$ python -q
>>> import numpy as np
>>> import numpy.linalg as la
>>> np.set_printoptions(precision=2, suppress=True, linewidth=200, sign=" ")
>>> def tidy(a):
...     return np.round(a, 2) + 0
... 
>>> feats = np.vander(np.arange(11) - 1, 4, increasing=True)
>>> feats
array([[  1,  -1,   1,  -1],
       [  1,   0,   0,   0],
       [  1,   1,   1,   1],
       [  1,   2,   4,   8],
       [  1,   3,   9,  27],
       [  1,   4,  16,  64],
       [  1,   5,  25, 125],
       [  1,   6,  36, 216],
       [  1,   7,  49, 343],
       [  1,   8,  64, 512],
       [  1,   9,  81, 729]])
>>> left, s = la.svd(feats)
Traceback (most recent call last):
  File "<python-input-6>", line 1, in <module>
    left, s = la.svd(feats)
    ^^^^^^^
ValueError: too many values to unpack (expected 2)
>>> left, s, vt = la.svd(feats, full_matrices=False)
>>> tidy(np.sqrt((s ** 2).sum())), tidy(la.norm(feats))
(np.float64(997.01), np.float64(997.01))
>>> left.shape, s.shape, vt.shape
((11, 4), (4,), (4, 4))
>>> tidy(np.cumsum(s ** 2) / np.sum(s ** 2))
array([ 1.,  1.,  1.,  1.])
>>> np.abs(left[:, 0]).round(6).argmax()
np.int64(10)
>>> la.cond(feats) > 100
np.True_
>>> round(np.log10(la.cond(feats)))
3
>>> tidy(np.abs(la.svd(feats)[2][-1]))
array([ 0.81,  0.57,  0.11,  0.01])
>>> C2 = feats.T @ feats
>>> tidy(la.svd(feats, compute_uv=False) ** 2)
array([ 993577.88,     451.39,       4.66,       3.07])
>>> tidy(la.eigvalsh(C2)[::-1])
array([ 993577.88,     451.39,       4.66,       3.07])
>>> np.diag(C2)
array([     11,     286,   15334,  978406])
>>> C2
array([[     11,      44,     286,    2024],
       [     44,     286,    2024,   15334],
       [    286,    2024,   15334,  120824],
       [   2024,   15334,  120824,  978406]])
>>> (feats @ feats.T).shape
(11, 11)
>>> rng = np.random.default_rng(694)
>>> A2 = feats + rng.integers(-2, 3, (11, 1)) @ rng.integers(-2, 3, (1, 4))
>>> A2
array([[  3,  -5,  -3,   1],
       [  1,   0,   0,   0],
       [  0,   3,   3,   0],
       [  2,   0,   2,   9],
       [  0,   5,  11,  26],
       [  0,   6,  18,  63],
       [ -1,   9,  29, 123],
       [  1,   6,  36, 216],
       [  2,   5,  47, 344],
       [  1,   8,  64, 512],
       [  3,   5,  77, 731]])
>>> np.abs(A2 - feats).sum(axis=1)
array([ 12,   0,   6,   6,   6,   6,  12,   0,   6,   0,  12])
>>> tidy(la.svd(A2 - feats, compute_uv=False))
array([ 13.04,   0.  ,   0.  ,   0.  ])
>>> arr = np.loadtxt("sample3.csv", delimiter=",")
>>> arr
array([[-20.66,  26.97, -23.58, -29.49,  -9.27,   7.98,  -8.86, -14.39,  20.36, -33.06],
       [-22.48,  26.92, -24.4 , -30.47,  -7.91,   8.32,  -9.85, -13.63,  22.62, -33.9 ],
       [-21.38,  28.27, -24.19, -32.56,  -7.36,   9.1 , -11.06, -14.23,  20.99, -35.3 ],
       [-22.39, -20.77,  -7.66, -29.24,  -8.76,  18.32,  -6.24, -16.84, -14.33, -15.48],
       [-22.26,  28.34, -22.46, -32.06,  -7.51,   7.24,  -8.32, -13.32,  21.97, -34.43],
       [-21.  , -21.16,  -9.02, -28.31,  -7.5 ,  17.58,  -8.47, -19.07, -14.73, -16.53],
       [-19.91, -20.69,  -7.66, -29.42,  -8.93,  18.14,  -6.63, -17.16, -14.64, -16.4 ],
       [-20.73,  27.94, -23.94, -32.04,  -7.  ,   8.47,  -8.12, -12.98,  21.98, -35.23],
       [-21.46,  28.59, -24.93, -29.99,  -9.84,   8.34,  -7.03, -13.1 ,  22.56, -34.17],
       [-21.41,  27.47, -25.08, -30.5 ,  -9.5 ,   8.71,  -6.78, -15.69,  22.66, -33.51],
       [-21.58, -20.53,  -8.68, -27.76,  -8.92,  17.26,  -9.16, -20.56, -15.67, -15.9 ]])
>>> left, s, vt = la.svd(arr)
>>> np.argmax(s[:-1] / (s[1:] + 1e-6)) + 1
np.int64(2)
>>> tidy(s)
array([ 192.84,   93.82,    5.05,    5.04,    2.8 ,    2.33,    2.07,    1.13,    0.89,    0.07])
>>> A2 = left[:, :2] @ np.diag(s[:2]) @ vt[:2]
>>> la.matrix_rank(A2)
np.int64(2)
>>> C2 = arr.T @ arr
>>> (arr @ arr.T).shape
(11, 11)
>>> tidy(la.svd(arr, compute_uv=False) ** 2)
array([ 37186.77,   8801.91,     25.5 ,     25.35,      7.83,      5.44,      4.28,      1.27,      0.79,      0.  ])
>>> la.matrix_rank(C2)
np.int64(10)
>>> tidy(np.trace(C2)), tidy((arr ** 2).sum())
(np.float64(46059.13), np.float64(46059.13))
>>> W = np.array([[0, -1, 1, 0, 1],
...     [3, -1, -2, 1, 2],
...     [0, -1, -1, -2, 1],
...     [-3, 3, 1, -2, 0],
...     [3, -3, -3, 2, 2],
...     [-1, 2, -1, -3, -2],
...     [-1, -2, 1, -1, 0],
...     [0, 0, -1, -3, 1],
...     [2, -3, -1, -3, 3],
...     [2, 2, 1, -1, -3]])
>>> c = np.array([3, 2, 1, 2, 2])
>>> H = np.maximum(arr @ W + c, 0)
>>> (H > 0).astype(int)
array([[ 1,  0,  0,  1,  1],
       [ 1,  0,  0,  1,  1],
       [ 1,  0,  0,  1,  1],
       [ 0,  1,  1,  1,  0],
       [ 1,  0,  0,  1,  1],
       [ 0,  1,  1,  1,  0],
       [ 0,  1,  1,  1,  0],
       [ 1,  0,  0,  1,  1],
       [ 1,  0,  0,  1,  1],
       [ 1,  0,  0,  1,  1],
       [ 0,  1,  1,  1,  0]])
>>> cent = np.array([[0, 1], [1, 0], [3, 2], [3, 0], [3, 3]])
>>> (H @ cent).round(6).argmax(axis=1)
array([ 0,  0,  0,  0,  0,  0,  0,  0,  0,  0,  0])
>>> W0 = np.load("test10.npy")
>>> W0
array([[ 393,  152, -178,   33, -161,  -92,  -39,  113,  -24,   73],
       [ 152,  575, -205,  108, -202,  189, -137,   -4, -215,  163],
       [-178, -205,  379, -108,  106,   80,  167,  -82,  -60,   32],
       [  33,  108, -108,  476, -100,  132, -161,   31,   23,  -23],
       [-161, -202,  106, -100,  415, -105,  -59,   84,  -14,  -83],
       [ -92,  189,   80,  132, -105,  711,  -22, -296, -136, -136],
       [ -39, -137,  167, -161,  -59,  -22,  433,  -75,   39,  -42],
       [ 113,   -4,  -82,   31,   84, -296,  -75,  359,   43,   12],
       [ -24, -215,  -60,   23,  -14, -136,   39,   43,  326,   22],
       [  73,  163,   32,  -23,  -83, -136,  -42,   12,   22,  509]])
>>> evals, vecs = la.eigh(W0)
>>> tidy(la.eigvalsh(W0 + 2 * np.eye(10)))
array([   28.78,   121.76,   158.35,   208.88,   282.82,   440.41,   506.27,   640.87,  1023.31,  1184.56])
>>> tidy(la.svd(W0, compute_uv=False))
array([ 1182.56,  1021.31,   638.87,   504.27,   438.41,   280.82,   206.88,   156.35,   119.76,    26.78])
>>> tidy(evals.sum()), np.trace(W0)
(np.float64(4576.0), np.int64(4576))
>>> tidy(evals)
array([   26.78,   119.76,   156.35,   206.88,   280.82,   438.41,   504.27,   638.87,  1021.31,  1182.56])
>>> tidy(vecs.T @ W0 @ vecs)
array([[   26.78,     0.  ,     0.  ,     0.  ,     0.  ,     0.  ,     0.  ,     0.  ,     0.  ,     0.  ],
       [    0.  ,   119.76,     0.  ,     0.  ,     0.  ,     0.  ,     0.  ,     0.  ,     0.  ,     0.  ],
       [    0.  ,     0.  ,   156.35,     0.  ,     0.  ,     0.  ,     0.  ,     0.  ,     0.  ,     0.  ],
       [    0.  ,     0.  ,     0.  ,   206.88,     0.  ,     0.  ,     0.  ,     0.  ,     0.  ,     0.  ],
       [    0.  ,     0.  ,     0.  ,     0.  ,   280.82,     0.  ,     0.  ,     0.  ,     0.  ,     0.  ],
       [    0.  ,     0.  ,     0.  ,     0.  ,     0.  ,   438.41,     0.  ,     0.  ,     0.  ,     0.  ],
       [    0.  ,     0.  ,     0.  ,     0.  ,     0.  ,     0.  ,   504.27,     0.  ,     0.  ,     0.  ],
       [    0.  ,     0.  ,     0.  ,     0.  ,     0.  ,     0.  ,     0.  ,   638.87,     0.  ,     0.  ],
       [    0.  ,     0.  ,     0.  ,     0.  ,     0.  ,     0.  ,     0.  ,     0.  ,  1021.31,     0.  ],
       [    0.  ,     0.  ,     0.  ,     0.  ,     0.  ,     0.  ,     0.  ,     0.  ,     0.  ,  1182.56]])
>>> (evals > 1e-8).sum(), (evals < -1e-8).sum()
(np.int64(10), np.int64(0))
>>> evals, vecs = la.eigh(W0)
>>> x = np.array([9, 4, 7, 1, 6, 9, -9, 5, 0, 7])
>>> x @ W0 @ x
np.int64(159890)
>>> tidy(vecs * np.maximum(evals, 0) @ vecs.T)
array([[ 393.,  152., -178.,   33., -161.,  -92.,  -39.,  113.,  -24.,   73.],
       [ 152.,  575., -205.,  108., -202.,  189., -137.,   -4., -215.,  163.],
       [-178., -205.,  379., -108.,  106.,   80.,  167.,  -82.,  -60.,   32.],
       [  33.,  108., -108.,  476., -100.,  132., -161.,   31.,   23.,  -23.],
       [-161., -202.,  106., -100.,  415., -105.,  -59.,   84.,  -14.,  -83.],
       [ -92.,  189.,   80.,  132., -105.,  711.,  -22., -296., -136., -136.],
       [ -39., -137.,  167., -161.,  -59.,  -22.,  433.,  -75.,   39.,  -42.],
       [ 113.,   -4.,  -82.,   31.,   84., -296.,  -75.,  359.,   43.,   12.],
       [ -24., -215.,  -60.,   23.,  -14., -136.,   39.,   43.,  326.,   22.],
       [  73.,  163.,   32.,  -23.,  -83., -136.,  -42.,   12.,   22.,  509.]])
>>> np.abs(W0).sum(axis=1).max(), tidy(np.abs(evals).max())
(np.int64(1950), np.float64(1182.56))
>>> tidy(la.eigvalsh(W0[1:, 1:]))
array([   34.85,   129.45,   156.5 ,   278.57,   398.64,   484.24,   632.62,   912.16,  1155.96])
>>> C2 = W0.T @ W0
>>> la.matrix_rank(C2)
np.int64(10)
>>> np.allclose(C2, C2.T)
True
>>> np.diag(C2)
array([ 264906,  575522,  285887,  306357,  288833,  709647,  274464,  251641,  179752,  320309])
>>> x = np.ones(10)
>>> for _ in range(6):
...     x = W0 @ x
...     x /= la.norm(x)
...     print(round(x @ W0 @ x, 2))
... 
690.76
1094.14
1164.01
1176.49
1179.69
1180.83
>>> tidy(la.eigvalsh(W0)[-1])
np.float64(1182.56)
>>> data = np.loadtxt("run18.csv", delimiter=",")
>>> data
array([[-1.06, -2.31, -5.04,  1.97],
       [-0.43, -1.98, -3.73,  1.57],
       [-1.25,  3.69,  5.65,  5.75],
       [-2.23,  2.26,  5.22,  3.82],
       [-1.15,  3.27,  4.4 ,  4.18],
       [-0.89, -3.06, -3.41,  1.88],
       [-0.4 , -1.53, -4.21,  1.59],
       [ 0.04, -1.42, -6.44,  2.67],
       [ 0.21, -2.77, -3.57,  1.83],
       [-0.45, -0.91, -4.16,  3.48],
       [-2.92,  2.38,  4.61,  5.99],
       [-3.03,  3.26,  5.16,  6.12],
       [-0.19, -2.41, -5.24,  1.64],
       [-2.15,  2.42,  4.39,  3.97]])
>>> Xs = data - data.mean(axis=0)
>>> left, s, vt = la.svd(Xs, full_matrices=False)
>>> np.abs(vt[0]).argmax()
np.int64(2)
>>> tidy(s ** 2 / (s ** 2).sum())
array([ 0.96,  0.03,  0.01,  0.  ])
>>> np.abs(left[:, 0]).argmax()
np.int64(2)
>>> tidy(Xs.mean(axis=0))
array([ 0.,  0.,  0.,  0.])
>>> la.matrix_rank(Xs)
np.int64(4)
>>> C2 = np.cov(data, rowvar=False)
>>> tidy(C2)
array([[ 1.13, -2.12, -4.31, -1.44],
       [-2.12,  6.83, 12.09,  4.04],
       [-4.31, 12.09, 23.88,  7.15],
       [-1.44,  4.04,  7.15,  2.9 ]])
>>> tidy(np.median(data, axis=0))
array([-0.98, -1.16, -3.49,  3.08])
>>> np.argwhere(np.triu(np.abs(np.corrcoef(data.T)) > 0.8, 1))
array([[ 0,  2],
       [ 1,  2],
       [ 1,  3],
       [ 2,  3]])
>>> tidy(np.corrcoef(data.T))
array([[ 1.  , -0.76, -0.83, -0.8 ],
       [-0.76,  1.  ,  0.95,  0.91],
       [-0.83,  0.95,  1.  ,  0.86],
       [-0.8 ,  0.91,  0.86,  1.  ]])
>>> Xs = data - data.mean(axis=0)
>>> vecs = la.svd(Xs)[2][:2]
>>> A2 = Xs - Xs @ vecs.T @ vecs
>>> la.norm(A2, axis=1).round(6).argmax()
np.int64(4)
>>> tidy(np.diag(vecs.T @ vecs))
array([ 0.02,  0.44,  0.95,  0.59])
>>> dist = la.norm(data[:, None] - data[None], axis=-1)
>>> dist.shape
(14, 14)
>>> np.unravel_index(dist.round(6).argmax(), dist.shape)
(np.int64(2), np.int64(7))
>>> tidy(dist[:5, :5])
array([[  0.  ,   1.54,  12.83,  11.44,  11.19],
       [  1.54,   0.  ,  11.76,  10.31,  10.05],
       [ 12.83,  11.76,   0.  ,   2.63,   2.05],
       [ 11.44,  10.31,   2.63,   0.  ,   1.73],
       [ 11.19,  10.05,   2.05,   1.73,   0.  ]])
>>> la.matrix_rank(dist ** 2)
np.int64(6)
>>> E = np.load("case17.npy")
>>> E
array([[ -0.3 ,  -0.3 ,  -5.  ,  -1.  ,  -1.3 ],
       [ -1.4 ,   1.5 ,   5.99,   1.2 ,  -0.4 ],
       [ -0.3 ,   0.1 ,  -6.51,  -1.3 ,   0.2 ],
       [  0.3 ,   0.  ,   8.98,   1.8 ,  -0.4 ],
       [ -0.7 ,  -0.3 ,   3.98,   0.8 ,   0.3 ],
       [ -0.4 ,  -0.8 , -17.02,  -3.4 ,   1.4 ],
       [  0.3 ,  -0.7 ,   5.  ,   1.  ,   1.8 ],
       [ -0.2 ,   0.6 ,   3.01,   0.6 ,  -0.3 ],
       [ -1.2 ,  -3.2 ,  -4.5 ,  -0.9 ,  -0.1 ],
       [ -0.5 ,  -0.2 ,  -5.51,  -1.1 ,   2.  ],
       [ -0.7 ,  -0.6 ,  -1.51,  -0.3 ,   0.1 ],
       [ -0.9 ,   0.2 ,   5.98,   1.2 ,   0.1 ],
       [ -2.1 ,   0.4 ,   0.48,   0.1 ,  -0.9 ],
       [ -0.9 ,  -0.3 ,   2.48,   0.5 ,  -0.6 ],
       [  0.2 ,  -0.1 , -11.51,  -2.3 ,   0.7 ],
       [  0.1 ,   0.2 ,   3.97,   0.8 ,   1.3 ],
       [  0.2 ,   2.  ,  -7.49,  -1.5 ,   0.1 ],
       [  2.2 ,  -0.6 ,  -3.  ,  -0.6 ,   0.6 ],
       [ -0.2 ,   1.  ,   3.02,   0.6 ,   0.6 ],
       [  1.5 ,  -0.4 ,   5.02,   1.  ,  -0.6 ],
       [ -0.5 ,   0.  ,   1.02,   0.2 ,  -0.4 ],
       [ -1.4 ,   0.4 ,   8.5 ,   1.7 ,  -0.6 ],
       [  0.4 ,  -0.8 ,  -1.  ,  -0.2 ,  -1.3 ],
       [ -1.  ,  -0.2 ,  -0.5 ,  -0.1 ,  -0.3 ]])
>>> W = np.array([[5, 2, -9, 7],
...     [8, 3, 2, -2],
...     [1, 1, -8, 9],
...     [5, -2, -3, -3],
...     [-4, -9, -3, 4]])
>>> c = np.array([2, 4, 7, 8])
>>> H = np.maximum(E @ W + c, 0)
>>> (H > 0).astype(int)
array([[ 0,  1,  1,  0],
       [ 1,  1,  0,  1],
       [ 0,  0,  1,  0],
       [ 1,  1,  0,  1],
       [ 1,  1,  0,  1],
       [ 0,  0,  1,  0],
       [ 1,  0,  0,  1],
       [ 1,  1,  0,  1],
       [ 0,  0,  1,  0],
       [ 0,  0,  1,  0],
       [ 0,  0,  1,  0],
       [ 1,  1,  0,  1],
       [ 0,  1,  1,  0],
       [ 1,  1,  0,  1],
       [ 0,  0,  1,  0],
       [ 1,  0,  0,  1],
       [ 1,  1,  1,  0],
       [ 0,  0,  1,  1],
       [ 1,  1,  0,  1],
       [ 1,  1,  0,  1],
       [ 1,  1,  1,  1],
       [ 1,  1,  0,  1],
       [ 1,  1,  1,  0],
       [ 0,  1,  1,  0]])
>>> cent = np.array([[5, 2], [3, 2], [0, -4], [-2, -5]])
>>> W @ cent
array([[ 17,  15],
       [ 53,  24],
       [-10,  -9],
       [ 25,  33],
       [-55, -34]])
